>>> import numpy as np
>>> import numpy.linalg as la
>>> np.set_printoptions(suppress=True, linewidth=200)
>>> tidy = lambda a: np.round(a, 1) + 0
>>> m1 = np.load("dump.npy")
>>> m1
array([[0, 0, 0, 0],
       [0, 0, 0, 0],
       [0, 0, 0, 1],
       [0, 0, 1, 0]])
>>> tidy(la.norm(m1, axis=0))
array([0., 0., 1., 1.])
>>> tidy(la.pinv(m1))
array([[0., 0., 0., 0.],
       [0., 0., 0., 0.],
       [0., 0., 0., 1.],
       [0., 0., 1., 0.]])
>>> tidy(la.svd(m1, compute_uv=False))
array([1., 1., 0., 0.])
>>> m1 @ m1.T
array([[0, 0, 0, 0],
       [0, 0, 0, 0],
       [0, 0, 1, 0],
       [0, 0, 0, 1]])
>>> np.poly(m1)
array([ 1.,  0., -1.,  0.,  0.])
>>> tidy(la.det(2 * m1)), tidy(la.det(m1))
(np.float64(0.0), np.float64(0.0))
>>> np.kron(np.eye(2, dtype=int), m1)
array([[0, 0, 0, 0, 0, 0, 0, 0],
       [0, 0, 0, 0, 0, 0, 0, 0],
       [0, 0, 0, 1, 0, 0, 0, 0],
       [0, 0, 1, 0, 0, 0, 0, 0],
       [0, 0, 0, 0, 0, 0, 0, 0],
       [0, 0, 0, 0, 0, 0, 0, 0],
       [0, 0, 0, 0, 0, 0, 0, 1],
       [0, 0, 0, 0, 0, 0, 1, 0]])
>>> np.einsum("ij,ji->", m1, m1)
np.int64(2)
>>> tidy(la.det(m1[::-1]))
np.float64(0.0)
>>> B = np.array([[-3, 7], [8, -1]])
>>> W2 = np.kron(B, m1)
>>> W2
array([[ 0,  0,  0,  0,  0,  0,  0,  0],
       [ 0,  0,  0,  0,  0,  0,  0,  0],
       [ 0,  0,  0, -3,  0,  0,  0,  7],
       [ 0,  0, -3,  0,  0,  0,  7,  0],
       [ 0,  0,  0,  0,  0,  0,  0,  0],
       [ 0,  0,  0,  0,  0,  0,  0,  0],
       [ 0,  0,  0,  8,  0,  0,  0, -1],
       [ 0,  0,  8,  0,  0,  0, -1,  0]])
>>> la.matrix_rank(W2)
np.int64(4)
>>> W2.shape
(8, 8)
>>> tidy(la.norm(W2, 2)), tidy(la.norm(B, 2) * la.norm(m1, 2))
(np.float64(9.6), np.float64(9.6))
>>> J = np.loadtxt("case19.csv", delimiter=",")
>>> J
array([[0., 0., 0., 2., 6., 2.],
       [0., 0., 0., 6., 2., 4.],
       [0., 0., 0., 2., 6., 6.],
       [1., 3., 1., 0., 0., 0.],
       [3., 1., 2., 0., 0., 0.],
       [1., 3., 3., 0., 0., 0.]])
>>> def softmax(z):
...     e = np.exp(z - z.max(axis=-1, keepdims=True))
...     return e / e.sum(axis=-1, keepdims=True)
... 
>>> tidy(softmax(10 * J[5]))
array([0. , 0.5, 0.5, 0. , 0. , 0. ])
>>> tidy(softmax(J[5] + -1))
array([0.1, 0.4, 0.4, 0. , 0. , 0. ])
>>> tidy(softmax(J).sum(axis=1))
array([1., 1., 1., 1., 1., 1.])
>>> att = J @ J.T / np.sqrt(6)
>>> tidy(softmax(att + np.triu(np.full(att.shape, -np.inf), 1)))
array([[1. , 0. , 0. , 0. , 0. , 0. ],
       [0. , 1. , 0. , 0. , 0. , 0. ],
       [0. , 0. , 1. , 0. , 0. , 0. ],
       [0. , 0. , 0. , 1. , 0. , 0. ],
       [0. , 0. , 0. , 0.1, 0.9, 0. ],
       [0. , 0. , 0. , 0.1, 0.1, 0.9]])
>>> tidy(softmax(att)[5] @ J)
array([1.1, 2.9, 2.8, 0. , 0. , 0. ])
>>> arr = np.loadtxt("w.csv", delimiter=",")
>>> arr
array([[-2.,  0.,  0.,  0.],
       [-1.,  3.,  0.,  0.],
       [ 1., -2., -3.,  0.],
       [ 1.,  0., -3.,  2.]])
>>> B = np.array([[1, 0], [-3, -3], [-2, 1], [3, 3]])
>>> arr @ B
array([[ -2.,   0.],
       [-10.,  -9.],
       [ 13.,   3.],
       [ 13.,   3.]])
>>> np.vstack([arr, B.T]).shape
(6, 4)
>>> np.einsum("ik,kj->ji", arr, B)
array([[ -2., -10.,  13.,  13.],
       [  0.,  -9.,   3.,   3.]])
>>> la.matrix_rank(np.vstack([arr, B.T]))
np.int64(4)
>>> np.einsum("ij,ij->i", arr, arr)
array([ 4., 10., 14., 14.])
>>> la.matrix_rank(arr @ B)
np.int64(2)
>>> np.einsum("ik,kj->ij", arr, B)
array([[ -2.,   0.],
       [-10.,  -9.],
       [ 13.,   3.],
       [ 13.,   3.]])
>>> U, s, Vh = la.svd(arr, full_matrices=False)
>>> (s > 1e-8).sum()
np.int64(4)
>>> tidy(s)
array([5.2, 3.2, 1.9, 1.1])
>>> tidy(np.cumsum(s ** 2) / np.sum(s ** 2))
array([0.6, 0.9, 1. , 1. ])
>>> np.allclose(U * s @ Vh, arr)
True
>>> data = np.loadtxt("layer3.csv", delimiter=",")
>>> data
array([[-3.,  3., -6.,  0.,  6.],
       [ 0.,  0.,  0.,  0.,  0.],
       [ 0.,  0.,  0.,  0.,  0.],
       [-2.,  2., -4.,  0.,  4.]])
>>> r = la.matrix_rank(data)
>>> r
np.int64(1)
>>> ns = la.svd(data)[2][r:].T
>>> la.matrix_rank(data.T @ data), la.matrix_rank(data @ data.T)
(np.int64(1), np.int64(1))
>>> np.allclose(data @ ns, 0)
True
>>> [int(la.matrix_rank(data[:i])) for i in range(1, len(data) + 1)]
[1, 1, 1, 1]
>>> U, s, Vh = la.svd(data)
>>> np.argmax(s[:-1] / (s[1:] + 1e-6)) + 1
np.int64(1)
>>> B = U[:, :1] @ np.diag(s[:1]) @ Vh[:1]
>>> tidy(B)
array([[-3.,  3., -6.,  0.,  6.],
       [ 0.,  0.,  0.,  0.,  0.],
       [ 0.,  0.,  0.,  0.,  0.],
       [-2.,  2., -4.,  0.,  4.]])
>>> tidy(la.norm(data - B) / la.norm(data))
np.float64(0.0)
>>> B = np.array([[5, 0], [8, 3]])
>>> W2 = np.kron(B, data)
>>> W2.shape
(8, 10)
>>> W2
array([[-15.,  15., -30.,   0.,  30.,  -0.,   0.,  -0.,   0.,   0.],
       [  0.,   0.,   0.,   0.,   0.,   0.,   0.,   0.,   0.,   0.],
       [  0.,   0.,   0.,   0.,   0.,   0.,   0.,   0.,   0.,   0.],
       [-10.,  10., -20.,   0.,  20.,  -0.,   0.,  -0.,   0.,   0.],
       [-24.,  24., -48.,   0.,  48.,  -9.,   9., -18.,   0.,  18.],
       [  0.,   0.,   0.,   0.,   0.,   0.,   0.,   0.,   0.,   0.],
       [  0.,   0.,   0.,   0.,   0.,   0.,   0.,   0.,   0.,   0.],
       [-16.,  16., -32.,   0.,  32.,  -6.,   6., -12.,   0.,  12.]])
>>> X = np.array([[1, 0, 0], [0, 1, 0], [0, 0, -1]])
>>> X
array([[ 1,  0,  0],
       [ 0,  1,  0],
       [ 0,  0, -1]])
>>> ev, evecs = la.eig(X)
>>> tidy(np.sort(la.eigvals(X @ X)))
array([1., 1., 1.])
>>> X @ evecs[:, 0] - ev[0] * evecs[:, 0]
array([0., 0., 0.])
>>> ev
array([ 1.,  1., -1.])
>>> tidy(la.det(X))
np.float64(-1.0)
>>> (X != 0).astype(int)
array([[1, 0, 0],
       [0, 1, 0],
       [0, 0, 1]])
>>> np.flatnonzero(la.matrix_power((X != 0) + (X.T != 0) + np.eye(3), 3)[1])
array([1])
>>> tidy(np.sort(la.eigvals(X).real))
array([-1.,  1.,  1.])
>>> (la.matrix_power((X != 0) + (X.T != 0) + np.eye(3), 3) > 0).astype(int)
array([[1, 0, 0],
       [0, 1, 0],
       [0, 0, 1]])
>>> tidy(np.sort(la.eigvals(X)))
array([-1.,  1.,  1.])
>>> la.matrix_rank(X - X[0, 0] * np.eye(3))
np.int64(1)
>>> la.matrix_power(X - np.diag(np.diag(X)), 3)
array([[0, 0, 0],
       [0, 0, 0],
       [0, 0, 0]])
>>> X @ X
array([[1, 0, 0],
       [0, 1, 0],
       [0, 0, 1]])
>>> rng = np.random.default_rng(93)
>>> idx = rng.permutation(3)
>>> idx
array([1, 0, 2])
>>> B = X[idx][:, idx]
>>> np.trace(B)
np.int64(1)
>>> tidy(np.sort(np.abs(la.eigvals(B))))
array([1., 1., 1.])
>>> B
array([[ 1,  0,  0],
       [ 0,  1,  0],
       [ 0,  0, -1]])
>>> np.allclose(B, X)
True
>>> np.diag(B)
array([ 1,  1, -1])
>>> r0, g = X[0], X[2]
>>> r0 @ r0
np.int64(1)
>>> p = (r0 @ g) / (r0 @ r0) * r0
>>> (g - p) @ r0
np.float64(0.0)
>>> np.outer(r0, g)
array([[ 0,  0, -1],
       [ 0,  0,  0],
       [ 0,  0,  0]])
>>> la.matrix_rank(np.outer(r0, g))
np.int64(1)
>>> K = np.array([[1, -2, -1, -1, -1, -2],
...     [0, -2, 2, 0, 0, -2],
...     [2, -1, 0, 2, -1, 1],
...     [-1, 0, -1, 0, -2, -1]])
>>> x0 = np.array([3, -1, 1, -3, -2, 2])
>>> (K * x0).sum(axis=1)
array([ 5,  0,  5, -2])
>>> K @ np.ones(6)
array([-6., -2.,  3., -5.])
>>> np.sign((K @ x0).round(6))
array([ 1,  0,  1, -1])
>>> np.einsum("ij,j->i", K, x0)
array([ 5,  0,  5, -2])
>>> la.norm(K @ x0) <= la.norm(K, 2) * la.norm(x0) + 1e-9
np.True_
>>> K @ x0
array([ 5,  0,  5, -2])
>>> B = K[0, 0] * K[1:] - np.outer(K[1:, 0], K[0])
>>> B
array([[ 0, -2,  2,  0,  0, -2],
       [ 0,  3,  2,  4,  1,  5],
       [ 0, -2, -2, -1, -3, -3]])
>>> la.matrix_rank(B), la.matrix_rank(K)
(np.int64(3), np.int64(4))
>>> A = np.load("x.npy")
>>> A
array([[-9,  0,  9, -3, -6, -6],
       [ 0,  0,  0,  0,  0,  0]])
>>> x0 = np.array([-1, -1, -2, -2, -2, 1])
>>> a = np.maximum(A @ x0, 0)
>>> A.T @ a
array([-27,   0,  27,  -9, -18, -18])
>>> A * (a > 1e-9)[:, None]
array([[-9,  0,  9, -3, -6, -6],
       [ 0,  0,  0,  0,  0,  0]])
>>> tidy(np.tanh(A @ x0))
array([1., 0.])
>>> np.maximum(A @ x0, 0) - np.maximum(-A @ x0, 0)
array([3, 0])
>>> np.maximum(A @ (3 * x0), 0)
array([9, 0])
>>> U, s, Vh = la.svd(A)
>>> np.argmax(s[:-1] / (s[1:] + 1e-6)) + 1
np.int64(1)
>>> B = U[:, :1] @ np.diag(s[:1]) @ Vh[:1]
>>> la.matrix_rank(A, rtol=0.05)
np.int64(1)
>>> tidy(np.abs(A - B).max())
np.float64(0.0)
>>> tidy(la.norm(A - B) / la.norm(A))
np.float64(0.0)
>>> r0 = np.array([-2, 0])
>>> np.array([np.convolve(row, r0, "same") for row in A])
array([[ 18,   0, -18,   6,  12,  12],
       [  0,   0,   0,   0,   0,   0]])
>>> np.convolve(A[0], r0)
array([ 18,   0, -18,   6,  12,  12,   0])
>>> U, s, Vh = la.svd(A)
>>> evecs = Vh[:(s > 1e-8).sum()]
>>> x0 = A[0] + 3 * A[1] + rng.integers(2) * np.eye(6)[0]
>>> x0
array([-8.,  0.,  9., -3., -6., -6.])
>>> np.allclose(evecs.T @ evecs @ x0, x0)
False
>>> la.matrix_rank(np.vstack([A, x0]))
np.int64(2)
>>> M = np.load("run9.npy")
>>> M
array([[ 0.5, -0.6,  0.7,  1.8],
       [-0.5, -0.7,  0.1, -1.5],
       [ 1.1,  1.5, -1. , -2.1]])
>>> theta = np.radians(36)
>>> Rm = np.eye(4)
>>> Rm[2, 2] = Rm[0, 0] = np.cos(theta)
>>> Rm[2, 0], Rm[0, 2] = -np.sin(theta), np.sin(theta)
>>> tidy(Rm)
array([[ 0.8,  0. ,  0.6,  0. ],
       [ 0. ,  1. ,  0. ,  0. ],
       [-0.6,  0. ,  0.8,  0. ],
       [ 0. ,  0. ,  0. ,  1. ]])
>>> B = M @ Rm.T
>>> tidy(la.det(Rm)), tidy(np.trace(Rm))
(np.float64(1.0), np.float64(3.6))
>>> B = M / np.sqrt((M ** 2).mean(axis=1, keepdims=True))
>>> la.matrix_rank(M - M.mean(axis=1, keepdims=True))
np.int64(3)
>>> tidy(M - M.mean(axis=1, keepdims=True))
array([[-0.1, -1.2,  0.1,  1.2],
       [ 0.1, -0.1,  0.7, -0.8],
       [ 1.2,  1.6, -0.9, -2. ]])
>>> r0 = np.array([1, -2])
>>> tidy(np.array([np.convolve(row, r0, "same") for row in M]))
array([[ 0.5, -1.6,  1.9,  0.4],
       [-0.5,  0.3,  1.5, -1.7],
       [ 1.1, -0.7, -4. , -0.1]])
>>> tidy(np.cross(M[1, :3], M[2, :3]))
array([ 0.5, -0.4,  0. ])
>>> np.polyval(r0, M[1])
array([-2.5, -2.7, -1.9, -3.5])
>>> tidy(np.correlate(M[1], M[2], "full"))
array([ 1. ,  2. , -0.3,  1.5,  0.9, -2.1, -1.6])
